% ipython --no-banner

In [1]: import numpy as np

In [2]: from numpy import linalg as LA

In [3]: np.set_printoptions(suppress=True, linewidth=140)

In [4]: feats = np.load("out7.npy")

In [5]: feats.round(2)
Out[5]: 
array([[ 0.97, -0.08, -0.13, -0.08, -0.08, -0.13],
       [-0.08,  0.77, -0.38, -0.23, -0.23, -0.38],
       [-0.13, -0.38,  0.36, -0.38, -0.38, -0.64],
       [-0.08, -0.23, -0.38,  0.77, -0.23, -0.38],
       [-0.08, -0.23, -0.38, -0.23,  0.77, -0.38],
       [-0.13, -0.38, -0.64, -0.38, -0.38,  0.36]])

In [6]: r0, v = feats[3], feats[4]

In [7]: np.round(r0 @ v, 2)
Out[7]: np.float64(0.0)

In [8]: pr = (r0 @ v) / (r0 @ r0) * r0

In [9]: np.round(v - pr, 2)
Out[9]: array([-0.08, -0.23, -0.38, -0.23,  0.77, -0.38])

In [10]: LA.matrix_rank(np.outer(r0, v))
Out[10]: np.int64(1)

In [11]: np.round(LA.norm(r0 + v) ** 2 + LA.norm(r0 - v) ** 2, 2)
Out[11]: np.float64(4.0)

In [12]: np.round(np.outer(r0, v), 2)
Out[12]: 
array([[ 0.01,  0.02,  0.03,  0.02, -0.06,  0.03],
       [ 0.02,  0.05,  0.09,  0.05, -0.18,  0.09],
       [ 0.03,  0.09,  0.15,  0.09, -0.3 ,  0.15],
       [-0.06, -0.18, -0.3 , -0.18,  0.59, -0.3 ],
       [ 0.02,  0.05,  0.09,  0.05, -0.18,  0.09],
       [ 0.03,  0.09,  0.15,  0.09, -0.3 ,  0.15]])

In [13]: w, vecs = LA.eigh(feats)

In [14]: np.round(vecs.T @ vecs, 2) + 0
Out[14]: 
array([[1., 0., 0., 0., 0., 0.],
       [0., 1., 0., 0., 0., 0.],
       [0., 0., 1., 0., 0., 0.],
       [0., 0., 0., 1., 0., 0.],
       [0., 0., 0., 0., 1., 0.],
       [0., 0., 0., 0., 0., 1.]])

In [15]: np.unique(w.round(6) + 0, return_counts=True)[1]
Out[15]: array([1, 5])

In [16]: np.round(vecs @ np.diag(w) @ vecs.T, 2)
Out[16]: 
array([[ 0.97, -0.08, -0.13, -0.08, -0.08, -0.13],
       [-0.08,  0.77, -0.38, -0.23, -0.23, -0.38],
       [-0.13, -0.38,  0.36, -0.38, -0.38, -0.64],
       [-0.08, -0.23, -0.38,  0.77, -0.23, -0.38],
       [-0.08, -0.23, -0.38, -0.23,  0.77, -0.38],
       [-0.13, -0.38, -0.64, -0.38, -0.38,  0.36]])

In [17]: w.round(2)
Out[17]: array([-1.,  1.,  1.,  1.,  1.,  1.])

In [18]: round(w.sum(), 2), np.trace(feats)
Out[18]: (np.float64(4.0), np.float64(4.0))

In [19]: np.round(LA.svd(feats, compute_uv=False), 2)
Out[19]: array([1., 1., 1., 1., 1., 1.])

In [20]: rng = np.random.default_rng(86239)

In [21]: z = rng.permutation(6)

In [22]: z
Out[22]: array([2, 5, 4, 3, 0, 1])

In [23]: A2 = feats[z][:, z]

In [24]: np.allclose(A2, feats)
Out[24]: False

In [25]: A2.round(2)
Out[25]: 
array([[ 0.36, -0.64, -0.38, -0.38, -0.13, -0.38],
       [-0.64,  0.36, -0.38, -0.38, -0.13, -0.38],
       [-0.38, -0.38,  0.77, -0.23, -0.08, -0.23],
       [-0.38, -0.38, -0.23,  0.77, -0.08, -0.23],
       [-0.13, -0.13, -0.08, -0.08,  0.97, -0.08],
       [-0.38, -0.38, -0.23, -0.23, -0.08,  0.77]])

In [26]: round(float(LA.det(A2)), 2), round(float(LA.det(feats[z])), 2)
Out[26]: (-1.0, 1.0)

In [27]: np.round(LA.matrix_power(A2, 3), 2)
Out[27]: 
array([[ 0.36, -0.64, -0.38, -0.38, -0.13, -0.38],
       [-0.64,  0.36, -0.38, -0.38, -0.13, -0.38],
       [-0.38, -0.38,  0.77, -0.23, -0.08, -0.23],
       [-0.38, -0.38, -0.23,  0.77, -0.08, -0.23],
       [-0.13, -0.13, -0.08, -0.08,  0.97, -0.08],
       [-0.38, -0.38, -0.23, -0.23, -0.08,  0.77]])

In [28]: np.round(np.sort(np.abs(LA.eigvals(A2))), 2)
Out[28]: array([1., 1., 1., 1., 1., 1.])

In [29]: np.round(A2 @ A2, 2) + 0
Out[29]: 
array([[1., 0., 0., 0., 0., 0.],
       [0., 1., 0., 0., 0., 0.],
       [0., 0., 1., 0., 0., 0.],
       [0., 0., 0., 1., 0., 0.],
       [0., 0., 0., 0., 1., 0.],
       [0., 0., 0., 0., 0., 1.]])

In [30]: np.trace(A2)
Out[30]: np.float64(4.0)
